% python3 -q
>>> import numpy as np
>>> from numpy import linalg as LA
>>> np.set_printoptions(suppress=True, linewidth=140)
>>> M = np.array([[1.59, -4.52, -1.99, 2.97, 1.05, -3.27, 2.18],
...     [-1.49, 0.15, 2.82, -1.48, 0.3, -0.27, 6.03],
...     [0.26, 1.55, -3.0, -0.47, 0.45, -6.07, 4.8]])
>>> A2 = M / LA.norm(M, axis=1, keepdims=True)
>>> C2 = A2 @ A2.T
>>> print(C2[2].round(2))
[0.47 0.38 1.  ]
>>> print(np.argwhere(np.triu(np.abs(C2) > 0.95, 1)))
[]
>>> print(C2.round(2))
[[1.   0.03 0.47]
 [0.03 1.   0.38]
 [0.47 0.38 1.  ]]
>>> A = np.load("data.npy")
>>> print(A.round(2))
[[ 1.    0.    0.  ]
 [ 0.    0.87  0.5 ]
 [ 0.   -0.5   0.87]]
>>> # 2 groups of indices that never mix
>>> print(round(float(A[:, 2] @ A[:, 1]), 2))
-0.0
>>> print(np.round(LA.norm(A, axis=0), 2))
[1. 1. 1.]
>>> f = np.array([1, 2, 0])
>>> A2 = A + np.outer(f, np.eye(3)[2])
>>> print(A2.round(2))
[[ 1.    0.    1.  ]
 [ 0.    0.87  2.5 ]
 [ 0.   -0.5   0.87]]
>>> print(LA.matrix_rank(A2 - A))
1
>>> F = np.load("out15.npy")
>>> print(F)
[[-0.26 -0.02  0.95  6.53 -0.62]
 [ 0.55 -0.54 -3.38  2.07 -2.61]
 [-0.61  0.76  0.62  1.94  0.84]
 [ 0.28 -0.48  0.41 -6.66 -1.41]
 [-0.77  0.24 -1.31 -1.1  -0.39]
 [ 1.34 -1.01 -2.2  -5.09 -2.12]
 [-0.1   2.29  0.39  1.19 -2.16]
 [ 0.29  0.04  0.9   0.34  3.34]
 [ 0.09  0.24  0.12 -4.23 -2.06]
 [ 0.72  0.39  3.43 -3.03  0.95]
 [-0.32 -0.58 -0.04 -3.05  2.03]
 [ 0.08  0.43 -2.17 -2.21  4.79]
 [-0.57  2.   -1.87  0.28 -3.29]
 [ 0.24  0.59  0.47 -2.81  0.83]]
>>> Uu, s, VT = LA.svd(F, full_matrices=False)
>>> print((s > 1e-8).sum())
5
>>> print(Uu.shape, s.shape, VT.shape)
(14, 5) (5,) (5, 5)
>>> print(np.round(VT @ VT.T, 2) + 0)
[[1. 0. 0. 0. 0.]
 [0. 1. 0. 0. 0.]
 [0. 0. 1. 0. 0.]
 [0. 0. 0. 1. 0.]
 [0. 0. 0. 0. 1.]]
>>> print(s.round(2))
[13.21  8.93  5.96  3.47  1.63]
>>> print(np.abs(Uu[:, 0]).round(6).argmax())
3
>>> d = LA.norm(F[:, None] - F[None], axis=-1)
>>> print(d[:5, :5].round(2))
[[ 0.    6.6   4.9  13.24  7.98]
 [ 6.6   0.    5.56  9.6   4.65]
 [ 4.9   5.56  0.    9.02  3.84]
 [13.24  9.6   9.02  0.    6.04]
 [ 7.98  4.65  3.84  6.04  0.  ]]
>>> print((d + 1e9 * np.eye(14)).round(6).argmin(axis=1))
[ 2 12  7  8 13  8 12  2  3 13 13 10  6 10]
>>> print(d.shape)
(14, 14)
>>> cent = F[[7, 4]].astype(float)
>>> for _ in range(5):
...     z = LA.norm(F[:, None] - cent, axis=-1).argmin(axis=1)
...     cent = np.array([F[z == j].mean(axis=0) for j in range(2)])
... 
>>> print(z)
[0 1 0 1 1 1 1 0 1 0 1 0 1 1]
>>> print(np.bincount(z))
[5 9]
>>> print(np.round(cent[1] - cent[0], 2))
[ 0.04 -0.01 -1.57 -2.87 -3.1 ]
>>> print(np.abs(cent[1] - cent[0]).argmax())
4
>>> W0 = np.loadtxt("test2.csv", delimiter=",")
>>> print(W0)
[[ 2.  7.  1.  0.]
 [ 2. 13.  0.  0.]
 [ 2.  0.  8. 18.]
 [ 2.  5.  2.  0.]
 [ 2.  5.  2.  0.]
 [ 2.  0.  7. 15.]
 [ 2.  0.  5.  9.]
 [ 2.  3.  3.  3.]
 [ 2.  5.  2.  0.]
 [ 2.  0.  6. 12.]
 [ 2.  3.  3.  3.]
 [ 2.  9.  0.  0.]
 [ 2.  3.  3.  3.]
 [ 2.  5.  2.  0.]
 [ 2.  0.  8. 18.]
 [ 2.  9.  0.  0.]
 [ 2.  7.  1.  0.]
 [ 2.  0.  8. 18.]
 [ 2.  9.  0.  0.]]
>>> A2 = W0 / np.sqrt((W0 ** 2).mean(axis=1, keepdims=True))
>>> print(A2[18].round(2))
[0.43 1.95 0.   0.  ]
>>> print(LA.matrix_rank(W0 - W0.mean(axis=1, keepdims=True)))
3
>>> print(np.round(LA.norm(A2, axis=1), 2))
[2. 2. 2. 2. 2. 2. 2. 2. 2. 2. 2. 2. 2. 2. 2. 2. 2. 2. 2.]
>>> print(W0 - W0.mean(axis=1, keepdims=True))
[[-0.5   4.5  -1.5  -2.5 ]
 [-1.75  9.25 -3.75 -3.75]
 [-5.   -7.    1.   11.  ]
 [-0.25  2.75 -0.25 -2.25]
 [-0.25  2.75 -0.25 -2.25]
 [-4.   -6.    1.    9.  ]
 [-2.   -4.    1.    5.  ]
 [-0.75  0.25  0.25  0.25]
 [-0.25  2.75 -0.25 -2.25]
 [-3.   -5.    1.    7.  ]
 [-0.75  0.25  0.25  0.25]
 [-0.75  6.25 -2.75 -2.75]
 [-0.75  0.25  0.25  0.25]
 [-0.25  2.75 -0.25 -2.25]
 [-5.   -7.    1.   11.  ]
 [-0.75  6.25 -2.75 -2.75]
 [-0.5   4.5  -1.5  -2.5 ]
 [-5.   -7.    1.   11.  ]
 [-0.75  6.25 -2.75 -2.75]]
